% ipython --no-banner

In [1]: import numpy as np

In [2]: np.set_printoptions(precision=2, suppress=True, linewidth=200)

In [3]: W0 = np.load("arr.npy")

In [4]: print(W0)
[[ 0 -1 -2 -2]
 [ 0 -1  0 -2]
 [-2 -2  0 -2]]

In [5]: rng = np.random.default_rng(626143)

In [6]: M2 = W0 + rng.integers(-2, 3, (3, 1)) @ rng.integers(-2, 3, (1, 4))

In [7]: print(M2)
[[ 4 -5 -6 -6]
 [ 0 -1  0 -2]
 [-2 -2  0 -2]]

In [8]: print(np.linalg.svd(M2 - W0, compute_uv=False))
[8. 0. 0.]

In [9]: print(M2 - W0)
[[ 4 -4 -4 -4]
 [ 0  0  0  0]
 [ 0  0  0  0]]

In [10]: print(np.abs(M2 - W0).sum(axis=1))
[16  0  0]

In [11]: w1 = np.array([[5, 6, 4, 9], [7, 5, 8, 9], [9, 7, 3, 8], [6, 1, 9, 7]])

In [12]: coef = np.array([4, 7, 4, 6])

In [13]: hid = np.maximum(W0 @ w1 + coef, 0)

In [14]: print(hid)
[[0 0 0 0]
 [0 0 0 0]
 [0 0 0 0]]

In [15]: print((hid > 0).mean(axis=0))
[0. 0. 0. 0.]

In [16]: print((hid > 0).astype(int))
[[0 0 0 0]
 [0 0 0 0]
 [0 0 0 0]]

In [17]: Z = np.array([[2, -3, -5], [0, -2, 1], [0, -2, 0], [4, -1, 0]])

In [18]: print((hid @ Z).round(6).argmax(axis=1))
[0 0 0]

In [19]: print(hid @ Z)
[[0 0 0]
 [0 0 0]
 [0 0 0]]

In [20]: Uu, sigma, VT = np.linalg.svd(W0, full_matrices=False)

In [21]: print(sigma)
[4.54 2.08 1.04]

In [22]: print(np.abs(VT[0]))
[0.31 0.53 0.24 0.75]

In [23]: M2 = np.array([[2, 0], [-1, -1]])

In [24]: Z = np.kron(M2, W0)

In [25]: print(round(np.linalg.norm(Z, 2), 2), np.round(np.linalg.norm(M2, 2) * np.linalg.norm(W0, 2), 2))
10.38 10.38

In [26]: print(np.linalg.matrix_rank(Z))
6

In [27]: print(Z)
[[ 0 -2 -4 -4  0  0  0  0]
 [ 0 -2  0 -4  0  0  0  0]
 [-4 -4  0 -4  0  0  0  0]
 [ 0  1  2  2  0  1  2  2]
 [ 0  1  0  2  0  1  0  2]
 [ 2  2  0  2  2  2  0  2]]

In [28]: def softmax(z):
    ...:     e = np.exp(z - z.max(axis=-1, keepdims=True))
    ...:     return e / e.sum(axis=-1, keepdims=True)
    ...: 

In [29]: print(np.round(softmax(Z[1]), 2) + 0)
[0.16 0.02 0.16 0.   0.16 0.16 0.16 0.16]

In [30]: scores = Z @ Z.T / np.sqrt(8)

In [31]: print(np.round(softmax(scores)[1] @ Z, 2) + 0)
[-2.69 -3.35 -0.65 -4.    0.    0.    0.    0.  ]
